% python3 -q
>>> import numpy as np
>>> np.set_printoptions(suppress=True, linewidth=160)
>>> def rnd(a):
...     return np.round(a, 2) + 0
... 
>>> C = np.array([[0, 0, 0, 3, 1, 1, 3, 2],
...     [1, 0, 2, 0, 3, 0, 0, 3],
...     [0, 0, 1, 2, 1, 0, 0, 2],
...     [0, 3, 3, 0, 2, 1, 2, 1],
...     [0, 0, 0, 1, 0, 0, 2, 1],
...     [3, 3, 3, 2, 3, 0, 3, 1],
...     [3, 3, 0, 2, 0, 2, 2, 3],
...     [0, 3, 2, 0, 3, 2, 0, 0]])
>>> rng = np.random.default_rng(858)
>>> arr = (rng.random((25, 8)) < 0.25) @ C
>>> arr
array([[0, 0, 1, 2, 1, 0, 0, 2],
       [0, 0, 0, 0, 0, 0, 0, 0],
       [1, 0, 2, 3, 4, 1, 3, 5],
       [6, 6, 3, 4, 3, 2, 5, 4],
       [6, 6, 3, 4, 3, 2, 5, 4],
       [0, 0, 0, 0, 0, 0, 0, 0],
       [0, 0, 0, 0, 0, 0, 0, 0],
       [0, 0, 0, 0, 0, 0, 0, 0],
       [0, 0, 0, 1, 0, 0, 2, 1],
       [3, 6, 3, 3, 2, 3, 6, 5],
       [0, 3, 3, 0, 2, 1, 2, 1],
       [1, 0, 2, 3, 4, 1, 3, 5],
       [3, 6, 5, 2, 6, 2, 3, 1],
       [0, 3, 2, 3, 4, 3, 3, 2],
       [1, 0, 2, 1, 3, 0, 2, 4],
       [3, 6, 3, 5, 4, 4, 4, 6],
       [0, 0, 0, 1, 0, 0, 2, 1],
       [0, 0, 1, 2, 1, 0, 0, 2],
       [0, 3, 3, 0, 2, 1, 2, 1],
       [0, 3, 2, 0, 3, 2, 0, 0],
       [0, 0, 0, 0, 0, 0, 0, 0],
       [0, 3, 3, 3, 4, 2, 2, 3],
       [6, 6, 4, 6, 4, 2, 5, 6],
       [0, 6, 5, 1, 5, 3, 4, 2],
       [0, 0, 0, 1, 0, 0, 2, 1]])
>>> D = np.linalg.norm(arr[:, None] - arr[None], axis=-1)
>>> rnd(D[:5, :5])
array([[ 0.  ,  3.16,  5.57, 10.82, 10.82],
       [ 3.16,  0.  ,  8.06, 12.29, 12.29],
       [ 5.57,  8.06,  0.  ,  8.37,  8.37],
       [10.82, 12.29,  8.37,  0.  ,  0.  ],
       [10.82, 12.29,  8.37,  0.  ,  0.  ]])
>>> (D + 1e9 * np.eye(25)).round(6).argmin(axis=1)
array([17,  5, 11,  4,  3,  1,  1,  1, 16,  3, 18,  2, 23, 21,  2,  9,  8,  0, 10, 10,  1, 13,  3, 12,  8])
>>> rnd(D[13])
array([6.16, 7.75, 4.8 , 7.55, 7.55, 7.75, 7.75, 7.75, 6.63, 6.4 , 4.47, 4.8 , 5.83, 0.  , 5.39, 6.4 , 6.63, 6.16, 4.47, 4.9 , 7.75, 2.  , 8.89, 4.9 , 6.63])
>>> feats = np.array([[1, -4, 16, -64],
...     [1, -3, 9, -27],
...     [1, -2, 4, -8],
...     [1, -1, 1, -1],
...     [1, 0, 0, 0],
...     [1, 1, 1, 1],
...     [1, 2, 4, 8],
...     [1, 3, 9, 27],
...     [1, 4, 16, 64],
...     [1, 5, 25, 125],
...     [1, 6, 36, 216]])
>>> A2 = feats + rng.integers(-2, 3, (11, 1)) @ rng.integers(-2, 3, (1, 4))
>>> A2
array([[ -3,  -4,  20, -64],
       [ -3,  -3,  13, -27],
       [  3,  -2,   2,  -8],
       [  5,  -1,  -3,  -1],
       [  3,   0,  -2,   0],
       [ -1,   1,   3,   1],
       [ -1,   2,   6,   8],
       [ -1,   3,  11,  27],
       [  1,   4,  16,  64],
       [ -3,   5,  29, 125],
       [ -1,   6,  38, 216]])
>>> np.abs(A2 - feats).sum(axis=1)
array([8, 8, 4, 8, 4, 4, 4, 4, 0, 8, 4])
>>> np.linalg.matrix_rank(A2 - feats, tol=1e-8)
np.int64(1)
>>> proj = feats @ np.linalg.solve(feats.T @ feats, feats.T)
>>> rnd(np.linalg.eigvalsh(proj))
array([0., 0., 0., 0., 0., 0., 0., 1., 1., 1., 1.])
>>> print(np.trace(proj))
4.0
>>> rnd(np.diag(proj))
array([0.79, 0.29, 0.29, 0.29, 0.24, 0.21, 0.24, 0.29, 0.29, 0.29, 0.79])
>>> q, vecs = np.linalg.qr(feats[:, :1])[0], np.linalg.qr(feats[:, 1:])[0]
>>> sigma = np.linalg.svd(q.T @ vecs, compute_uv=False)
>>> rnd(np.degrees(np.arccos(sigma.clip(0, 1))))
array([37.98])
>>> rnd(sigma)
array([0.79])
>>> A = np.loadtxt("out6.csv", delimiter=",")
>>> A
array([[5., 4., 0., 0., 4., 4., 0., 4., 4., 0., 4.],
       [4., 5., 0., 0., 4., 4., 0., 4., 4., 0., 4.],
       [0., 0., 5., 4., 0., 0., 4., 0., 0., 4., 0.],
       [0., 0., 4., 5., 0., 0., 4., 0., 0., 4., 0.],
       [4., 4., 0., 0., 5., 4., 0., 4., 4., 0., 4.],
       [4., 4., 0., 0., 4., 5., 0., 4., 4., 0., 4.],
       [0., 0., 4., 4., 0., 0., 5., 0., 0., 4., 0.],
       [4., 4., 0., 0., 4., 4., 0., 5., 4., 0., 4.],
       [4., 4., 0., 0., 4., 4., 0., 4., 5., 0., 4.],
       [0., 0., 4., 4., 0., 0., 4., 0., 0., 5., 0.],
       [4., 4., 0., 0., 4., 4., 0., 4., 4., 0., 5.]])
>>> # 2 groups of indices that never mix
>>> ev, vecs = np.linalg.eigh(A)
>>> x0 = np.array([7, 8, 7, 0, 9, 7, 0, 5, 7, 3, 4])
>>> (np.sign(vecs[:, -1].round(6)) == np.sign(vecs[0, -1].round(6))).astype(int)
array([1, 1, 0, 0, 1, 1, 0, 1, 1, 0, 1])
>>> x0 @ A @ x0
np.float64(9627.0)
>>> rnd(np.linalg.eigvalsh(A[1:, 1:]))
array([ 1.,  1.,  1.,  1.,  1.,  1.,  1.,  1., 17., 25.])
